% python3 -q
>>> import numpy as np
>>> from numpy import linalg as LA
>>> np.set_printoptions(precision=2, suppress=True, linewidth=100)
>>> Y = np.array([[-1, -2], [-2, -2], [-2, 2], [2, -1], [-2, -2], [1, 2]])
>>> cent = np.array([[6, 0, 7, 5, 5], [3, 7, 2, 5, 2]])
>>> feats = Y @ cent
>>> feats
array([[-12, -14, -11, -15,  -9],
       [-18, -14, -18, -20, -14],
       [ -6,  14, -10,   0,  -6],
       [  9,  -7,  12,   5,   8],
       [-18, -14, -18, -20, -14],
       [ 12,  14,  11,  15,   9]])
>>> rank = LA.matrix_rank(feats)
>>> rank
np.int64(2)
>>> null = LA.svd(feats)[2][rank:].T
>>> np.round(feats @ null, 2) + 0
array([[0., 0., 0.],
       [0., 0., 0.],
       [0., 0., 0.],
       [0., 0., 0.],
       [0., 0., 0.],
       [0., 0., 0.]])
>>> null.shape
(5, 3)
>>> [int(LA.matrix_rank(feats[:i])) for i in range(1, len(feats) + 1)]
[1, 2, 2, 2, 2, 2]
>>> [int(LA.matrix_rank(feats[:, :j + 1])) for j in range(5)]
[1, 2, 2, 2, 2]
>>> ang = np.radians(180)
>>> r_ = np.eye(5)
>>> r_[0, 0] = r_[3, 3] = np.cos(ang)
>>> r_[0, 3], r_[3, 0] = -np.sin(ang), np.sin(ang)
>>> r_.round(2) + 0
array([[-1.,  0.,  0.,  0.,  0.],
       [ 0.,  1.,  0.,  0.,  0.],
       [ 0.,  0.,  1.,  0.,  0.],
       [ 0.,  0.,  0., -1.,  0.],
       [ 0.,  0.,  0.,  0.,  1.]])
>>> Y = feats @ r_.T
>>> np.round(LA.det(r_), 2), np.trace(r_)
(np.float64(1.0), np.float64(1.0))
>>> np.allclose(feats @ feats.T, Y @ Y.T)
True
>>> Y.round(2) + 0
array([[ 12., -14., -11.,  15.,  -9.],
       [ 18., -14., -18.,  20., -14.],
       [  6.,  14., -10.,   0.,  -6.],
       [ -9.,  -7.,  12.,  -5.,   8.],
       [ 18., -14., -18.,  20., -14.],
       [-12.,  14.,  11., -15.,   9.]])
>>> m1 = np.load("run8.npy")
>>> m1
array([[ 2.02, -3.03, -2.  , -1.  , -1.  ],
       [ 2.01, -2.97, -1.98, -1.  , -1.01],
       [ 1.99, -3.01, -2.01, -1.  , -0.98],
       [ 2.  , -3.01, -2.01, -1.  , -0.99],
       [ 2.  , -3.01, -1.98, -1.02, -0.97],
       [ 2.  , -3.02, -1.98, -1.01, -0.99],
       [ 2.02, -3.03, -1.99, -1.01, -1.01],
       [ 1.99, -3.01, -1.96, -0.99, -1.  ],
       [ 1.97, -3.01, -2.01, -0.98, -1.  ],
       [ 1.98,  1.95, -3.01, -0.01, -0.99],
       [ 2.  ,  1.97, -2.99,  0.03, -0.95],
       [ 1.96,  1.99, -2.99, -0.01, -1.  ],
       [ 2.02,  2.01, -3.02,  0.  , -0.99],
       [ 1.98,  2.  , -3.03, -0.02, -0.99],
       [ 2.02,  2.03, -2.98,  0.04, -0.99],
       [ 2.01,  1.99, -3.01,  0.01, -1.01],
       [ 2.  ,  1.98, -2.98,  0.01, -1.  ],
       [ 1.99,  2.  , -2.97,  0.  , -1.  ]])
>>> Xs = (m1 - m1.mean(axis=0)) / m1.std(axis=0)
>>> Xs.std(axis=0)
array([1., 1., 1., 1., 1.])
>>> np.argwhere(np.abs(Xs) > 2)
array([[10,  4],
       [11,  0]])
>>> c = LA.lstsq(np.delete(Xs, 3, axis=1), Xs[:, 3])[0]
>>> np.abs(c).argmax()
np.int64(1)
>>> cov = m1.T @ m1
>>> LA.matrix_rank(cov)
np.int64(5)
>>> np.allclose(cov, cov.T)
True
>>> Y = np.array([[0, 1], [-2, 2], [-2, -2], [-2, 2], [0, 0]])
>>> LA.matrix_rank(np.vstack([m1, Y.T]))
np.int64(5)
>>> np.vstack([m1, Y.T]).shape
(20, 5)
>>> X = np.loadtxt("x.csv", delimiter=",")
>>> X
array([[ 2.43,  1.73, -2.43, -3.19],
       [ 4.51, -0.91,  1.95,  0.17],
       [ 2.99, -1.76,  3.1 ,  1.82],
       [-3.41,  1.61, -2.92, -1.49],
       [ 3.19, -1.7 ,  3.02,  1.68],
       [-0.45, -2.08,  3.2 ,  3.19],
       [ 4.77,  0.15,  0.31, -1.47],
       [ 4.82, -0.28,  0.99, -0.85],
       [-4.77, -0.15, -0.31,  1.47],
       [-2.73, -1.64,  2.25,  3.13],
       [-0.64, -2.06,  3.16,  3.22],
       [ 3.52, -1.57,  2.86,  1.4 ],
       [ 4.8 ,  0.05,  0.48, -1.32],
       [-0.92, -2.03,  3.08,  3.25],
       [ 0.72,  2.06, -3.14, -3.23]])
>>> U, sv, Vt = LA.svd(X)
>>> np.argmax(sv[:-1] / (sv[1:] + 1e-6)) + 1
np.int64(2)
>>> Y = U[:, :2] @ np.diag(sv[:2]) @ Vt[:2]
>>> LA.matrix_rank(Y)
np.int64(2)
>>> LA.matrix_rank(X, rtol=0.05)
np.int64(2)
>>> Y
array([[ 2.43,  1.73, -2.43, -3.19],
       [ 4.51, -0.91,  1.95,  0.17],
       [ 2.99, -1.76,  3.1 ,  1.82],
       [-3.41,  1.61, -2.92, -1.49],
       [ 3.19, -1.7 ,  3.02,  1.68],
       [-0.45, -2.08,  3.2 ,  3.19],
       [ 4.77,  0.15,  0.31, -1.47],
       [ 4.82, -0.28,  0.99, -0.85],
       [-4.77, -0.15, -0.31,  1.47],
       [-2.73, -1.64,  2.25,  3.13],
       [-0.64, -2.06,  3.16,  3.22],
       [ 3.52, -1.57,  2.86,  1.4 ],
       [ 4.8 ,  0.05,  0.48, -1.32],
       [-0.92, -2.03,  3.08,  3.25],
       [ 0.72,  2.06, -3.14, -3.23]])
